$ ipython --no-banner

In [1]: import numpy as np

In [2]: from numpy import linalg as LA

In [3]: np.set_printoptions(precision=2, suppress=True, linewidth=120, legacy="1.25")

In [4]: J = np.load("dump.npy")

In [5]: J
Out[5]: 
array([[ 0.8 , -0.33,  0.46,  0.2 ],
       [-0.33,  0.46,  0.76,  0.33],
       [ 0.46,  0.76, -0.07, -0.46],
       [ 0.2 ,  0.33, -0.46,  0.8 ]])

In [6]: LA.eigvals(J)
Out[6]: array([ 1., -1.,  1.,  1.])

In [7]: np.einsum("ii->", J)
Out[7]: 2.0

In [8]: print(round(float(LA.det(J[::-1])), 2))
-1.0

In [9]: np.poly(J)
Out[9]: array([ 1., -2.,  0.,  2., -1.])

In [10]: round(LA.eigvals(J).sum().real, 2)
Out[10]: 2.0

In [11]: proj = np.triu(np.array([[1, 2, 3, -1], [-1, -2, 1, 3], [2, -2, -2, 1], [2, -3, 3, 2]]), 1) + np.eye(4)

In [12]: out = proj @ J @ LA.inv(proj)

In [13]: LA.matrix_rank(out)
Out[13]: 4

In [14]: X = np.load("test10.npy")

In [15]: X
Out[15]: 
array([[ 2, -1, -1,  1,  0,  1,  0, -2,  0],
       [-1,  0, -1,  2, -2, -1, -1, -1,  0],
       [ 0, -1,  0,  1, -1,  2, -1,  1,  1],
       [-2,  0, -1, -2,  1, -1,  2,  2, -2],
       [-1,  0,  2,  1, -1, -1,  2,  2, -2]])

In [16]: u, v = X[2], X[0]

In [17]: u @ u
Out[17]: 10

In [18]: pr = (u @ v) / (u @ u) * u

In [19]: pr
Out[19]: array([ 0. , -0.2,  0. ,  0.2, -0.2,  0.4, -0.2,  0.2,  0.2])

In [20]: v - pr
Out[20]: array([ 2. , -0.8, -1. ,  0.8,  0.2,  0.6,  0.2, -2.2, -0.2])

In [21]: x0 = np.array([0, 1, -2, -2, 1, 1, 1, 0, 0])

In [22]: print((X * x0).sum(axis=1))
[ 0 -6 -3  8 -6]

In [23]: (X @ x0).argmax()
Out[23]: 3

In [24]: print(X @ np.ones(9))
[ 0. -5.  2. -3.  2.]

In [25]: out = X / LA.norm(X, axis=1)
Traceback (most recent call last):
  Cell In[25], line 1
    out = X / LA.norm(X, axis=1)
ValueError: operands could not be broadcast together with shapes (5,9) (5,) 


In [26]: out = X / LA.norm(X, axis=1, keepdims=True)

In [27]: gram = out @ out.T

In [28]: (np.abs(gram) > 0.9).astype(int)
Out[28]: 
array([[1, 0, 0, 0, 0],
       [0, 1, 0, 0, 0],
       [0, 0, 1, 0, 0],
       [0, 0, 0, 1, 0],
       [0, 0, 0, 0, 1]])

In [29]: gram.round(2) + 0
Out[29]: 
array([[ 1.  ,  0.16,  0.18, -0.6 , -0.52],
       [ 0.16,  1.  ,  0.18, -0.35,  0.  ],
       [ 0.18,  0.18,  1.  , -0.46, -0.14],
       [-0.6 , -0.35, -0.46,  1.  ,  0.47],
       [-0.52,  0.  , -0.14,  0.47,  1.  ]])
